$ python3 -q
>>> import numpy as np
>>> from numpy import linalg as LA
>>> np.set_printoptions(suppress=True, linewidth=140)
>>> other = np.array([[-1, -3, 2, -2, -3],
...     [1, -2, -3, -2, 2],
...     [1, 0, 2, 3, -3],
...     [-1, -3, -1, -2, 3],
...     [-2, -3, -1, 0, 1]])
>>> cent = np.array([[1]])
>>> M = np.block([[other, np.array([[2], [2], [-2], [3], [-3]])], [np.zeros((1, 5)), cent]])
>>> M
array([[-1., -3.,  2., -2., -3.,  2.],
       [ 1., -2., -3., -2.,  2.,  2.],
       [ 1.,  0.,  2.,  3., -3., -2.],
       [-1., -3., -1., -2.,  3.,  3.],
       [-2., -3., -1.,  0.,  1., -3.],
       [ 0.,  0.,  0.,  0.,  0.,  1.]])
>>> x = np.array([0, 2, -1, 1, 2, 3])
>>> h = np.maximum(M @ x, 0)
>>> np.maximum(M @ x, 0) - np.maximum(-M @ x, 0)
array([-10.,   7., -11.,   8., -12.,   3.])
>>> M * (h > 1e-9)[:, None]
array([[-0., -0.,  0., -0., -0.,  0.],
       [ 1., -2., -3., -2.,  2.,  2.],
       [ 0.,  0.,  0.,  0., -0., -0.],
       [-1., -3., -1., -2.,  3.,  3.],
       [-0., -0., -0.,  0.,  0., -0.],
       [ 0.,  0.,  0.,  0.,  0.,  1.]])
>>> M.T @ h
array([ -1., -38., -29., -30.,  38.,  41.])
>>> np.maximum(M @ (3 * x), 0)
array([ 0., 21.,  0., 24.,  0.,  9.])
>>> cent = np.array([[-1.4, -0.5, 0.2, -1.3, -0.2], [1.2, -0.3, 2.4, -0.2, 2.3]])
>>> rng = np.random.default_rng(478835)
>>> A = np.array([[1, 2],
...     [-1, 0],
...     [1, 0],
...     [1, 0],
...     [-2, 0],
...     [-1, 2],
...     [1, 1],
...     [0, -1],
...     [2, -2],
...     [-1, 0],
...     [-2, -2],
...     [2, 2],
...     [0, -1],
...     [-2, -2],
...     [-2, -2],
...     [2, -2],
...     [0, 1],
...     [-2, 0],
...     [-2, 2]]) @ cent + 0.3 * rng.normal(size=(19, 5))
>>> A.round(3)
array([[ 0.897, -1.219,  4.686, -1.567,  4.215],
       [ 1.061,  0.687, -0.375,  1.166,  0.535],
       [-1.666, -0.332,  0.022, -1.394,  0.129],
       [-1.878,  0.069,  0.382, -1.062, -0.062],
       [ 3.066,  0.789, -0.291,  2.613,  0.33 ],
       [ 3.855, -0.214,  4.68 ,  1.347,  5.442],
       [-0.081, -0.714,  2.43 , -1.649,  2.265],
       [-1.163,  0.799, -2.405,  0.188, -2.432],
       [-5.174, -0.114, -4.666, -2.427, -5.38 ],
       [ 1.876,  0.821, -0.263,  1.655, -0.091],
       [ 0.407,  1.387, -5.006,  2.85 , -4.242],
       [-0.6  , -1.451,  5.313, -2.731,  4.378],
       [-1.099, -0.331, -2.662,  0.135, -1.383],
       [ 0.423,  1.926, -5.363,  2.971, -3.828],
       [ 0.966,  0.935, -5.236,  3.207, -3.969],
       [-5.049, -0.493, -4.638, -2.32 , -4.994],
       [ 1.671,  0.278,  2.691, -0.016,  2.286],
       [ 2.828,  1.15 , -0.187,  2.608,  0.341],
       [ 5.441,  0.915,  3.944,  2.184,  5.002]])
>>> labels = rng.permutation(5)
>>> other = A[:, labels] * rng.choice([-1, 1], 5)
>>> other.round(3)
array([[ 4.215, -0.897,  1.567,  4.686,  1.219],
       [ 0.535, -1.061, -1.166, -0.375, -0.687],
       [ 0.129,  1.666,  1.394,  0.022,  0.332],
       [-0.062,  1.878,  1.062,  0.382, -0.069],
       [ 0.33 , -3.066, -2.613, -0.291, -0.789],
       [ 5.442, -3.855, -1.347,  4.68 ,  0.214],
       [ 2.265,  0.081,  1.649,  2.43 ,  0.714],
       [-2.432,  1.163, -0.188, -2.405, -0.799],
       [-5.38 ,  5.174,  2.427, -4.666,  0.114],
       [-0.091, -1.876, -1.655, -0.263, -0.821],
       [-4.242, -0.407, -2.85 , -5.006, -1.387],
       [ 4.378,  0.6  ,  2.731,  5.313,  1.451],
       [-1.383,  1.099, -0.135, -2.662,  0.331],
       [-3.828, -0.423, -2.971, -5.363, -1.926],
       [-3.969, -0.966, -3.207, -5.236, -0.935],
       [-4.994,  5.049,  2.32 , -4.638,  0.493],
       [ 2.286, -1.671,  0.016,  2.691, -0.278],
       [ 0.341, -2.828, -2.608, -0.187, -1.15 ],
       [ 5.002, -5.441, -2.184,  3.944, -0.915]])
>>> left, _, Vt = LA.svd(A.T @ other)
>>> labels
array([4, 0, 3, 2, 1])
